% python3 -q
>>> import numpy as np
>>> np.set_printoptions(suppress=True, linewidth=200)
>>> def rd(a):
...     return np.round(a, 3) + 0
... 
>>> W0 = np.load("run2.npy")
>>> print(W0)
[[-0.9  0.5 -0.4 -1. ]
 [ 0.8 -1.4  0.9 -1.3]
 [-1.1  0.6 -0.1 -0.8]]
>>> W1 = np.array([[3, 3, 0, 3], [0, 1, 3, 0], [3, 3, 1, 1], [0, 3, 1, 1]])
>>> c = np.array([2, -3, 0, 1])
>>> hid = np.maximum(W0 @ W1 + c, 0)
>>> print((hid > 0).astype(int))
[[0 0 1 0]
 [1 0 0 1]
 [0 0 1 0]]
>>> print(rd((hid > 0).mean(axis=0)))
[0.333 0.    0.667 0.333]
>>> print(np.linalg.matrix_rank(hid))
2
>>> W2 = np.array([[-2, -1], [-2, -2], [-2, 2], [2, 2]])
>>> print(W1 @ W2)
[[ -6  -3]
 [ -8   4]
 [-12  -5]
 [ -6  -2]]
>>> M2 = W0 / np.linalg.norm(W0, axis=1, keepdims=True)
>>> gram = M2 @ M2.T
>>> print((gram - 2 * np.eye(3)).round(6).argmax(axis=1))
[2 0 0]
>>> print(rd(gram[2]))
[ 0.959 -0.229  1.   ]
>>> X = np.load("m.npy")
>>> print(X)
[[ 0.427  0.698  2.675]
 [-1.649 -1.221  0.668]
 [ 2.099  0.356  2.046]
 [-1.539 -0.5    1.221]
 [ 0.808 -0.009  1.861]
 [-0.382 -0.283  1.723]
 [-1.223  0.714  1.745]
 [-1.165 -0.726 -3.553]
 [-2.744  0.098 -5.471]
 [ 2.457  0.137 -3.026]
 [ 0.303  0.641 -0.176]
 [ 0.185 -0.296 -0.15 ]
 [-1.65  -0.072  0.82 ]
 [-1.934 -0.348 -6.881]
 [-1.995  0.703 -1.894]
 [-0.015  1.316  1.302]
 [ 1.748 -0.873  2.872]
 [ 0.008 -0.916 -1.074]
 [-2.109  0.632 -0.181]
 [ 0.13  -0.214 -2.876]
 [ 0.431  0.816 -0.824]
 [ 1.741 -0.437 -5.065]
 [ 0.636  0.405  3.566]]
>>> def softmax(z):
...     e = np.exp(z - z.max(axis=-1, keepdims=True))
...     return e / e.sum(axis=-1, keepdims=True)
... 
>>> print(rd(softmax(W0[2])))
[0.095 0.519 0.258 0.128]
>>> print(rd(softmax(W0).sum(axis=1)))
[1. 1. 1.]
>>> print(rd(softmax(10 * W0[2])))
[0.    0.999 0.001 0.   ]
>>> scores = W0 @ W0.T / np.sqrt(4)
>>> print(softmax(scores).round(6).argmax(axis=1))
[0 1 2]
>>> print(rd(softmax(scores)[2] @ W0))
[-0.817  0.35  -0.129 -0.939]
>>> print(rd(softmax(scores)))
[[0.451 0.117 0.432]
 [0.055 0.897 0.048]
 [0.438 0.103 0.459]]
>>> print(rd(softmax(scores + np.triu(np.full(scores.shape, -np.inf), 1))))
[[1.    0.    0.   ]
 [0.058 0.942 0.   ]
 [0.438 0.103 0.459]]
